% python3 -q
>>> import numpy as np
>>> from numpy import linalg as LA
>>> np.set_printoptions(suppress=True, linewidth=100)
>>> J = np.load("layer10.npy")
>>> J
array([[ -4.215,   7.475,  -3.155,  -0.49 , -11.084,  -6.645],
       [  0.163,   6.7  ,   1.888,  -9.333,  -2.101,   5.327],
       [  9.108,   6.998,   2.079, -15.061,  -4.438,   4.587],
       [  0.371,  -4.441,  -2.201,   4.626,   1.187,  -1.927],
       [ -6.321,   1.971,  -2.725,  -2.264,   2.14 ,  -0.451],
       [ -4.164,  -0.238,  -4.592,  -8.822,   5.875,   8.325],
       [ -0.85 ,  -1.323,   2.477,  10.555,   1.383,  -7.78 ],
       [  5.209,  -2.698,   0.217,  10.183,   7.221,  -4.864],
       [  7.943, -11.19 ,  -3.207,   6.924,   5.107,  -3.534],
       [  4.332,   0.248,  -1.7  ,  -2.838,   1.481,  -0.219],
       [ -6.042,   3.287,   0.77 ,   4.791,  -2.428,  -0.721],
       [  7.634,  -4.954,   3.362,  -7.175,   3.921,   7.518],
       [  4.457,  -5.029,  -1.872,  -6.381,   2.11 ,   2.584],
       [-11.958,   7.899,   4.229,  13.816,  -3.819, -16.686],
       [ -4.825,  -2.724,  -5.465,   1.979,   2.258,  -4.917],
       [ -9.291,  12.412,   3.147,  -4.569,  -2.968,   7.323],
       [  0.621,   3.429,   0.809,   5.507,  -2.253,  -5.377],
       [ -5.59 ,  -4.006,  -4.385,   7.945,   0.514, -12.21 ],
       [  5.978,  -6.068,  -3.24 ,  -1.293,  -0.061,  -3.074],
       [  1.836,  -0.597,   4.28 ,  -2.043,  -0.724,   3.549],
       [ -1.618,   6.105,   4.649,  -5.683,  -4.203,   4.007],
       [ -3.631,   9.04 ,   1.21 ,  -4.945,  -4.12 ,   4.632],
       [ -1.994,  -1.582,   1.618,  23.703,  -1.074, -17.748],
       [  7.03 ,   0.447,  -1.886, -21.721,  -2.431,  16.628],
       [  0.235,  -3.504,  -2.249,   7.679,   2.821,  -8.748],
       [ -6.298,  -3.046,  -4.146,  11.46 ,   4.053, -12.881],
       [  0.252,  -1.753,   3.076,   8.097,   1.253,  -3.157],
       [ -7.611,  -3.343,  -0.012,  18.811,   6.365,  -9.821]])
>>> lab = J[:, 0] > np.median(J[:, 0])
>>> f = J[lab].mean(axis=0) - J[~lab].mean(axis=0)
>>> round((((J - J.mean(axis=0)) @ f > 0) == lab).mean(), 3)
np.float64(0.786)
>>> ((J - J.mean(axis=0)) @ f > 0).astype(int)
array([0, 1, 1, 1, 0, 1, 0, 1, 1, 1, 0, 1, 1, 0, 0, 0, 0, 0, 1, 1, 1, 1, 0, 1, 0, 0, 0, 0])
>>> f.round(3)
array([ 9.256, -3.881,  0.41 , -6.365,  1.443,  5.348])
>>> Xc = (J - J.mean(axis=0)) / J.std(axis=0)
>>> print(np.round(Xc.std(axis=0), 3))
[1. 1. 1. 1. 1. 1.]
>>> np.argwhere(np.abs(Xc) > 2)
array([[ 0,  4],
       [ 8,  1],
       [13,  0],
       [15,  1],
       [22,  3],
       [23,  3],
       [23,  5]])
>>> coef = LA.lstsq(np.delete(Xc, 4, axis=1), Xc[:, 4])[0]
>>> np.abs(coef).argmax()
np.int64(4)
>>> coef.round(3)
array([-0.2  , -0.756, -0.072,  0.735,  0.833])
>>> round(1 - np.var(Xc[:, 4] - np.delete(Xc, 4, axis=1) @ coef), 3)
np.float64(0.676)
>>> A = np.loadtxt("case17.csv", delimiter=",")
>>> A
array([[-2.,  2.,  2.,  2.,  3.,  0.,  1.,  1.,  2.],
       [ 0., -9.,  1., -7., -2.,  5.,  9., -5.,  3.],
       [ 0.,  5., -5.,  9.,  7., -6.,  2.,  0.,  2.],
       [ 0.,  1., -7., -5.,  5., -1.,  6.,  9.,  6.],
       [ 0.,  9.,  6.,  9.,  6.,  0.,  9.,  0.,  1.],
       [ 0.,  3.,  7.,  7.,  1., -3., -2.,  0.,  9.],
       [ 0., -1.,  9.,  3., -4.,  4., -6.,  6., -7.],
       [ 0.,  3., -9., -4., -8.,  1., -9., -2.,  5.],
       [ 0.,  6., -6.,  8., -7., -8.,  2.,  1.,  3.]])
>>> f = np.array([1, -3, -3, -2, -2, 0, 3, 0, -1])
>>> Y = A + np.outer(f, np.eye(9)[8])
>>> Y
array([[-2.,  2.,  2.,  2.,  3.,  0.,  1.,  1.,  3.],
       [ 0., -9.,  1., -7., -2.,  5.,  9., -5.,  0.],
       [ 0.,  5., -5.,  9.,  7., -6.,  2.,  0., -1.],
       [ 0.,  1., -7., -5.,  5., -1.,  6.,  9.,  4.],
       [ 0.,  9.,  6.,  9.,  6.,  0.,  9.,  0., -1.],
       [ 0.,  3.,  7.,  7.,  1., -3., -2.,  0.,  9.],
       [ 0., -1.,  9.,  3., -4.,  4., -6.,  6., -4.],
       [ 0.,  3., -9., -4., -8.,  1., -9., -2.,  5.],
       [ 0.,  6., -6.,  8., -7., -8.,  2.,  1.,  2.]])
>>> print(round(float(LA.det(Y) / LA.det(A)), 3), np.round(1 + LA.solve(A, f)[8], 3))
0.813 0.813
>>> LA.matrix_rank(Y - A)
np.int64(1)
>>> x = np.array([1, 1, 1, 3, 2, 3, 2, 3, 3])
>>> Y @ np.ones(9)
array([ 12.,  -8.,  11.,  12.,  38.,  22.,   7., -23.,  -2.])
>>> np.einsum("ij,j->i", Y, x)
array([ 28., -15.,  24.,  37.,  69.,  47.,  15., -40.,  -1.])
>>> print(LA.norm(Y @ x) <= LA.norm(Y, 2) * LA.norm(x) + 1e-9)
True
>>> Y @ x
array([ 28., -15.,  24.,  37.,  69.,  47.,  15., -40.,  -1.])
>>> Y @ (2 * x)
array([ 56., -30.,  48.,  74., 138.,  94.,  30., -80.,  -2.])
>>> print((Y @ x).argmax())
4
>>> Y * x
array([[ -2.,   2.,   2.,   6.,   6.,   0.,   2.,   3.,   9.],
       [  0.,  -9.,   1., -21.,  -4.,  15.,  18., -15.,   0.],
       [  0.,   5.,  -5.,  27.,  14., -18.,   4.,   0.,  -3.],
       [  0.,   1.,  -7., -15.,  10.,  -3.,  12.,  27.,  12.],
       [  0.,   9.,   6.,  27.,  12.,   0.,  18.,   0.,  -3.],
       [  0.,   3.,   7.,  21.,   2.,  -9.,  -4.,   0.,  27.],
       [  0.,  -1.,   9.,   9.,  -8.,  12., -12.,  18., -12.],
       [  0.,   3.,  -9., -12., -16.,   3., -18.,  -6.,  15.],
       [  0.,   6.,  -6.,  24., -14., -24.,   4.,   3.,   6.]])
>>> Uu, sv, VT = LA.svd(A, full_matrices=False)
>>> np.round(VT @ VT.T, 3) + 0
array([[1., 0., 0., 0., 0., 0., 0., 0., 0.],
       [0., 1., 0., 0., 0., 0., 0., 0., 0.],
       [0., 0., 1., 0., 0., 0., 0., 0., 0.],
       [0., 0., 0., 1., 0., 0., 0., 0., 0.],
       [0., 0., 0., 0., 1., 0., 0., 0., 0.],
       [0., 0., 0., 0., 0., 1., 0., 0., 0.],
       [0., 0., 0., 0., 0., 0., 1., 0., 0.],
       [0., 0., 0., 0., 0., 0., 0., 1., 0.],
       [0., 0., 0., 0., 0., 0., 0., 0., 1.]])
>>> np.round(Uu.T @ A @ VT.T, 3) + 0
array([[26.827,  0.   ,  0.   ,  0.   ,  0.   ,  0.   ,  0.   ,  0.   ,  0.   ],
       [ 0.   , 22.044,  0.   ,  0.   ,  0.   ,  0.   ,  0.   ,  0.   ,  0.   ],
       [ 0.   ,  0.   , 20.654,  0.   ,  0.   ,  0.   ,  0.   ,  0.   ,  0.   ],
       [ 0.   ,  0.   ,  0.   , 13.335,  0.   ,  0.   ,  0.   ,  0.   ,  0.   ],
       [ 0.   ,  0.   ,  0.   ,  0.   , 11.287,  0.   ,  0.   ,  0.   ,  0.   ],
       [ 0.   ,  0.   ,  0.   ,  0.   ,  0.   ,  9.561,  0.   ,  0.   ,  0.   ],
       [ 0.   ,  0.   ,  0.   ,  0.   ,  0.   ,  0.   ,  7.052,  0.   ,  0.   ],
       [ 0.   ,  0.   ,  0.   ,  0.   ,  0.   ,  0.   ,  0.   ,  2.789,  0.   ],
       [ 0.   ,  0.   ,  0.   ,  0.   ,  0.   ,  0.   ,  0.   ,  0.   ,  1.902]])
>>> np.round(Uu.T @ Uu, 3) + 0
array([[1., 0., 0., 0., 0., 0., 0., 0., 0.],
       [0., 1., 0., 0., 0., 0., 0., 0., 0.],
       [0., 0., 1., 0., 0., 0., 0., 0., 0.],
       [0., 0., 0., 1., 0., 0., 0., 0., 0.],
       [0., 0., 0., 0., 1., 0., 0., 0., 0.],
       [0., 0., 0., 0., 0., 1., 0., 0., 0.],
       [0., 0., 0., 0., 0., 0., 1., 0., 0.],
       [0., 0., 0., 0., 0., 0., 0., 1., 0.],
       [0., 0., 0., 0., 0., 0., 0., 0., 1.]])
>>> np.round(np.abs(VT[0]), 3)
array([0.011, 0.508, 0.053, 0.655, 0.306, 0.347, 0.223, 0.104, 0.189])
>>> sv.round(3)
array([26.827, 22.044, 20.654, 13.335, 11.287,  9.561,  7.052,  2.789,  1.902])
>>> Y = np.array([[-4, -3],
...     [0, 0],
...     [-2, 5],
...     [-4, 0],
...     [4, -4],
...     [-5, 1],
...     [-1, 5],
...     [-4, 5],
...     [-4, -2]])
>>> A @ Y
array([[ -5.,  10.],
       [ -8.,  32.],
       [ 22., -53.],
       [ -7.,   7.],
       [-37.,  49.],
       [-57.,   0.],
       [-56.,  79.],
       [ -6., -77.],
       [-26.,  -1.]])
>>> print(np.einsum("ij,ij->i", A, A))
[ 31. 275. 224. 254. 316. 202. 244. 281. 263.]
>>> Y @ A
Traceback (most recent call last):
  File "<python-input-41>", line 1, in <module>
    Y @ A
    ~~^~~
ValueError: matmul: Input operand 1 has a mismatch in its core dimension 0, with gufunc signature (n?,k),(k,m?)->(n?,m?) (size 9 is different from 2)
>>> np.einsum("ij->j", A)
array([-2., 19., -2., 22.,  1., -8., 12., 10., 24.])
>>> LA.matrix_rank(A @ Y)
np.int64(2)
>>> np.einsum("ik,kj->ji", A, Y)
array([[ -5.,  -8.,  22.,  -7., -37., -57., -56.,  -6., -26.],
       [ 10.,  32., -53.,   7.,  49.,   0.,  79., -77.,  -1.]])
>>> K = np.load("x.npy")
>>> K
array([[2., 0., 0., 1., 2., 1., 1., 1., 2., 2., 0., 0., 0., 0.],
       [2., 2., 1., 1., 0., 1., 1., 2., 2., 1., 0., 0., 0., 0.],
       [2., 2., 2., 1., 2., 2., 1., 0., 0., 2., 0., 0., 0., 0.],
       [0., 2., 2., 0., 0., 1., 2., 1., 1., 2., 0., 0., 0., 0.],
       [1., 1., 0., 2., 2., 0., 1., 1., 0., 2., 0., 0., 0., 0.],
       [0., 2., 1., 0., 1., 2., 0., 1., 2., 1., 0., 0., 0., 0.],
       [2., 1., 1., 1., 2., 0., 1., 2., 0., 0., 0., 0., 0., 0.],
       [2., 1., 0., 1., 2., 0., 2., 2., 1., 1., 0., 0., 0., 0.],
       [2., 0., 2., 0., 0., 0., 2., 2., 2., 0., 0., 0., 0., 0.],
       [2., 2., 0., 0., 0., 2., 0., 2., 0., 2., 0., 0., 0., 0.],
       [0., 0., 0., 0., 0., 0., 0., 0., 0., 0., 3., 4., 9., 2.],
       [0., 0., 0., 0., 0., 0., 0., 0., 0., 0., 3., 6., 0., 8.],
       [0., 0., 0., 0., 0., 0., 0., 0., 0., 0., 2., 6., 6., 1.],
       [0., 0., 0., 0., 0., 0., 0., 0., 0., 0., 1., 6., 1., 1.]])
>>> # 2 groups of indices that never mix
>>> np.allclose(K @ K.T, K.T @ K)
False
>>> np.round(np.abs(LA.eigvals(K)).max(), 3)
np.float64(14.658)
>>> assert K == K.T
Traceback (most recent call last):
  File "<python-input-50>", line 1, in <module>
    assert K == K.T
           ^^^^^^^^
ValueError: The truth value of an array with more than one element is ambiguous. Use a.any() or a.all()
>>> Q, r_ = LA.qr(K)
>>> print(np.allclose(r_.T @ r_, K.T @ K))
True
>>> print(round(float(abs(r_[0, 0])), 3), round(LA.norm(K[:, 0]), 3))
5.385 5.385
>>> Y = K / LA.norm(K, axis=1, keepdims=True)
>>> gram = Y @ Y.T
>>> (gram - 2 * np.eye(14)).round(6).argmax(axis=1)
array([ 7,  7,  4,  1,  7,  1,  7,  6,  1,  1, 12, 13, 10, 12])
>>> gram[3].round(3)
array([0.513, 0.751, 0.72 , 1.   , 0.516, 0.746, 0.459, 0.564, 0.616, 0.616, 0.   , 0.   , 0.   ,
       0.   ])
>>> f = np.array([-2, 0, -2, -7, -3, -9, 9, 4, 7, 4, 3, 8, -1, -1])
>>> Y = K + np.outer(f, np.eye(14)[8])
>>> LA.matrix_rank(LA.inv(Y) - LA.inv(K), tol=1e-8)
np.int64(1)
>>> round(float(LA.det(Y) / LA.det(K)), 3), np.round(1 + LA.solve(K, f)[8], 3)
(-0.588, np.float64(-0.588))
>>> LA.matrix_rank(Y - K)
np.int64(1)
>>> F = np.loadtxt("dump.csv", delimiter=",")
>>> F
array([[ 0.,  3.,  0.,  3.,  6.,  3.,  3.],
       [ 0.,  1.,  0.,  1.,  2.,  1.,  1.],
       [ 0.,  3.,  0.,  3.,  6.,  3.,  3.],
       [ 0., -4.,  0., -4., -8., -4., -4.],
       [ 0.,  2.,  0.,  2.,  4.,  2.,  2.],
       [ 0., -3.,  0., -3., -6., -3., -3.],
       [ 0.,  3.,  0.,  3.,  6.,  3.,  3.],
       [ 0.,  1.,  0.,  1.,  2.,  1.,  1.],
       [ 0.,  0.,  0.,  0.,  0.,  0.,  0.],
       [ 0.,  2.,  0.,  2.,  4.,  2.,  2.]])
>>> # null space of dimension 6
>>> print(F.sum(axis=1))
[ 18.   6.  18. -24.  12. -18.  18.   6.   0.  12.]
>>> F.mean(axis=0)
array([0. , 0.8, 0. , 0.8, 1.6, 0.8, 0.8])
>>> np.diff(F, axis=0)
array([[  0.,  -2.,   0.,  -2.,  -4.,  -2.,  -2.],
       [  0.,   2.,   0.,   2.,   4.,   2.,   2.],
       [  0.,  -7.,   0.,  -7., -14.,  -7.,  -7.],
       [  0.,   6.,   0.,   6.,  12.,   6.,   6.],
       [  0.,  -5.,   0.,  -5., -10.,  -5.,  -5.],
       [  0.,   6.,   0.,   6.,  12.,   6.,   6.],
       [  0.,  -2.,   0.,  -2.,  -4.,  -2.,  -2.],
       [  0.,  -1.,   0.,  -1.,  -2.,  -1.,  -1.],
       [  0.,   2.,   0.,   2.,   4.,   2.,   2.]])
